% ipython --no-banner

In [1]: import numpy as np

In [2]: np.set_printoptions(suppress=True, linewidth=100)

In [3]: feats = np.loadtxt("dump.csv", delimiter=",")

In [4]: feats.round(3)
Out[4]: 
array([[ 0.838, -0.162,  0.054,  0.162,  0.162, -0.378,  0.27 ],
       [-0.162,  0.838,  0.054,  0.162,  0.162, -0.378,  0.27 ],
       [ 0.054,  0.054,  0.982, -0.054, -0.054,  0.126, -0.09 ],
       [ 0.162,  0.162, -0.054,  0.838, -0.162,  0.378, -0.27 ],
       [ 0.162,  0.162, -0.054, -0.162,  0.838,  0.378, -0.27 ],
       [-0.378, -0.378,  0.126,  0.378,  0.378,  0.117,  0.631],
       [ 0.27 ,  0.27 , -0.09 , -0.27 , -0.27 ,  0.631,  0.55 ]])

In [5]: np.all(np.linalg.eigvalsh(feats) > 0)
Out[5]: np.False_

In [6]: np.round(np.linalg.eigvalsh(feats).min(), 3)
Out[6]: np.float64(-1.0)

In [7]: x = np.array([-4, -2, 4, 6, -2, -8, 9])

In [8]: np.round(np.sort(np.abs(np.degrees(np.angle(np.linalg.eigvals(feats))))), 3)
Out[8]: array([  0.,   0.,   0.,   0.,   0.,   0., 180.])

In [9]: 7 - np.linalg.matrix_rank(feats - np.eye(7), tol=1e-8)
Out[9]: np.int64(6)

In [10]: [p for p in range(1, 25) if np.allclose(np.linalg.matrix_power(feats, p), np.eye(7))]
Out[10]: [2, 4, 6, 8, 10, 12, 14, 16, 18, 20, 22, 24]

In [11]: np.round(np.linalg.inv(feats), 3)
Out[11]: 
array([[ 0.838, -0.162,  0.054,  0.162,  0.162, -0.378,  0.27 ],
       [-0.162,  0.838,  0.054,  0.162,  0.162, -0.378,  0.27 ],
       [ 0.054,  0.054,  0.982, -0.054, -0.054,  0.126, -0.09 ],
       [ 0.162,  0.162, -0.054,  0.838, -0.162,  0.378, -0.27 ],
       [ 0.162,  0.162, -0.054, -0.162,  0.838,  0.378, -0.27 ],
       [-0.378, -0.378,  0.126,  0.378,  0.378,  0.117,  0.631],
       [ 0.27 ,  0.27 , -0.09 , -0.27 , -0.27 ,  0.631,  0.55 ]])

In [12]: ev, evecs = np.linalg.eigh(feats)

In [13]: ev.round(3)
Out[13]: array([-1.,  1.,  1.,  1.,  1.,  1.,  1.])

In [14]: np.round(evecs.T @ evecs, 3) + 0
Out[14]: 
array([[1., 0., 0., 0., 0., 0., 0.],
       [0., 1., 0., 0., 0., 0., 0.],
       [0., 0., 1., 0., 0., 0., 0.],
       [0., 0., 0., 1., 0., 0., 0.],
       [0., 0., 0., 0., 1., 0., 0.],
       [0., 0., 0., 0., 0., 1., 0.],
       [0., 0., 0., 0., 0., 0., 1.]])

In [15]: np.round(np.linalg.eigvalsh(feats + 2 * np.eye(7)), 3)
Out[15]: array([1., 3., 3., 3., 3., 3., 3.])

In [16]: np.round(evecs @ np.diag(ev) @ evecs.T, 3)
Out[16]: 
array([[ 0.838, -0.162,  0.054,  0.162,  0.162, -0.378,  0.27 ],
       [-0.162,  0.838,  0.054,  0.162,  0.162, -0.378,  0.27 ],
       [ 0.054,  0.054,  0.982, -0.054, -0.054,  0.126, -0.09 ],
       [ 0.162,  0.162, -0.054,  0.838, -0.162,  0.378, -0.27 ],
       [ 0.162,  0.162, -0.054, -0.162,  0.838,  0.378, -0.27 ],
       [-0.378, -0.378,  0.126,  0.378,  0.378,  0.117,  0.631],
       [ 0.27 ,  0.27 , -0.09 , -0.27 , -0.27 ,  0.631,  0.55 ]])

In [17]: M = np.load("layer7.npy")

In [18]: M
Out[18]: 
array([[-1,  0,  2, -1, -2,  3, -2,  1, -2, -1, -1, -1,  0,  1,  3],
       [-2,  3, -2, -1, -2,  1,  2,  3, -2,  1,  2, -2, -1,  1,  1],
       [-1, -1,  0,  3, -2, -3,  0,  2, -1, -1,  3,  2,  2, -3, -2],
       [ 1, -3,  3,  2,  0,  1, -2,  2, -1, -1, -2, -3,  3, -1,  2],
       [ 3, -3, -2,  1, -3, -3,  2,  2, -2, -3, -3,  3,  0, -3,  2],
       [-1, -2,  2,  1,  0, -2, -1,  1, -2, -3,  2, -1, -2, -1,  1],
       [-3,  0, -3,  2, -1, -2,  3,  1,  3, -1, -3, -3, -1,  1,  1],
       [ 0,  0,  2, -3,  0, -1,  3, -3,  2, -1, -1,  2,  0,  1,  1],
       [ 1,  1,  3, -3,  3,  0,  3,  0,  1,  3,  1, -1,  0, -2,  0],
       [-2,  2, -2, -2,  0,  3,  2, -3, -3, -3, -2,  3,  3,  2,  3],
       [-3,  1, -3,  0, -2,  3,  3, -2,  2,  0,  2,  1, -3,  3,  0],
       [ 1,  2,  0,  0, -3, -2,  0, -3, -1, -2,  0, -3,  0,  2,  3],
       [ 2,  2, -1,  3,  3,  2, -2, -2, -3,  1, -2, -3,  0,  2, -1],
       [-3,  3,  2,  1, -1, -3,  1, -3,  1,  1, -2, -1, -1,  0, -1],
       [ 3,  3,  1,  0,  0,  0,  3,  1,  3, -3,  2,  1,  0,  1,  2]])

In [19]: x = np.array([0, 0, 0, 2, 0, 0, 4, 0, 5, 5, 5, 2, 3, 0, 1])

In [20]: M @ (2 * x)
Out[20]: array([-58,  10,  38, -38, -44, -48,   6,  22,  58, -36,  50, -36, -58,   0,  52])

In [21]: np.sign((M @ x).round(6))
Out[21]: array([-1,  1,  1, -1, -1, -1,  1,  1,  1, -1,  1, -1, -1,  0,  1])

In [22]: M @ np.eye(15)[9]
Out[22]: array([-1.,  1., -1., -1., -3., -3., -1., -1.,  3., -3.,  0., -2.,  1.,  1., -3.])

In [23]: (M * x).sum(axis=1)
Out[23]: array([-29,   5,  19, -19, -22, -24,   3,  11,  29, -18,  25, -18, -29,   0,  26])

In [24]: M @ x
Out[24]: array([-29,   5,  19, -19, -22, -24,   3,  11,  29, -18,  25, -18, -29,   0,  26])

In [25]: th = np.radians(120)

In [26]: R = np.eye(15)

In [27]: R[11, 11] = R[7, 7] = np.cos(th)

In [28]: R[11, 7], R[7, 11] = -np.sin(th), np.sin(th)

In [29]: M2 = M @ R.T

In [30]: np.allclose(np.linalg.norm(M, axis=1), np.linalg.norm(M2, axis=1))
Out[30]: True

In [31]: M2 = np.array([[1, 1], [1, -1]])

In [32]: rng = np.random.default_rng(879874)

In [33]: X = np.kron(M2, np.kron(M2, M2))[rng.permutation(8)][:11]

In [34]: X
Out[34]: 
array([[ 1,  1, -1, -1,  1,  1, -1, -1],
       [ 1, -1,  1, -1,  1, -1,  1, -1],
       [ 1, -1, -1,  1, -1,  1,  1, -1],
       [ 1,  1,  1,  1, -1, -1, -1, -1],
       [ 1,  1, -1, -1, -1, -1,  1,  1],
       [ 1, -1,  1, -1, -1,  1, -1,  1],
       [ 1, -1, -1,  1,  1, -1, -1,  1],
       [ 1,  1,  1,  1,  1,  1,  1,  1]])

In [35]: r0 = np.array([2, -2, 3])

In [36]: np.cross(X[1, :3], X[5, :3])
Out[36]: array([0, 0, 0])

In [37]: np.correlate(X[1], X[5], "full")
Out[37]: array([ 1, -2,  3, -4,  3, -2,  1,  0, -1,  2, -3,  4, -3,  2, -1])

In [38]: np.convolve(X[1], r0)
Out[38]: array([ 2, -4,  7, -7,  7, -7,  7, -7,  5, -3])

In [39]: x = np.array([5, 5, 3, 3, 2, 3, 3, 0])

In [40]: rhs = X @ x

In [41]: rhs
Out[41]: array([ 6,  2,  4,  8,  2, -2, -4, 24])

In [42]: np.round(np.linalg.solve(X, rhs), 3)
Out[42]: array([5., 5., 3., 3., 2., 3., 3., 0.])

In [43]: np.round(np.linalg.solve(X.T, X[2]), 3)
Out[43]: array([ 0., -0.,  1.,  0., -0.,  0., -0.,  0.])

In [44]: J = np.load("w.npy")

In [45]: J
Out[45]: 
array([[-12,  -3,   0,  -2,   3,  -3,   1,   0],
       [  2, -19,  -2,   2,  -1,  -1,  -3,  -2],
       [  1,   0, -17,  -2,  -3,  -3,  -1,   0],
       [ -3,  -2,  -2, -19,   2,   0,  -3,  -3],
       [  1,  -2,  -1,   2,  28,   0,  -2,  -2],
       [ -3,  -1,  -1,   2,   1,  20,   1,  -1],
       [ -2,   1,  -2,  -1,  -1,  -1,  33,  -1],
       [  1,   0,   2,  -3,   2,   2,   0,   7]])

In [46]: labels = rng.permutation(8)

In [47]: labels
Out[47]: array([7, 1, 4, 3, 0, 6, 5, 2])

In [48]: M2 = J[labels][:, labels]

In [49]: M2
Out[49]: 
array([[  7,   0,   2,  -3,   1,   0,   2,   2],
       [ -2, -19,  -1,   2,   2,  -3,  -1,  -2],
       [ -2,  -2,  28,   2,   1,  -2,   0,  -1],
       [ -3,  -2,   2, -19,  -3,  -3,   0,  -2],
       [  0,  -3,   3,  -2, -12,   1,  -3,   0],
       [ -1,   1,  -1,  -1,  -2,  33,  -1,  -2],
       [ -1,  -1,   1,   2,  -3,   1,  20,  -1],
       [  0,   0,  -3,  -2,   1,  -1,  -3, -17]])

In [50]: np.allclose(M2, J)
Out[50]: False

In [51]: np.diag(M2)
Out[51]: array([  7, -19,  28, -19, -12,  33,  20, -17])

In [52]: np.trace(M2)
Out[52]: np.int64(21)
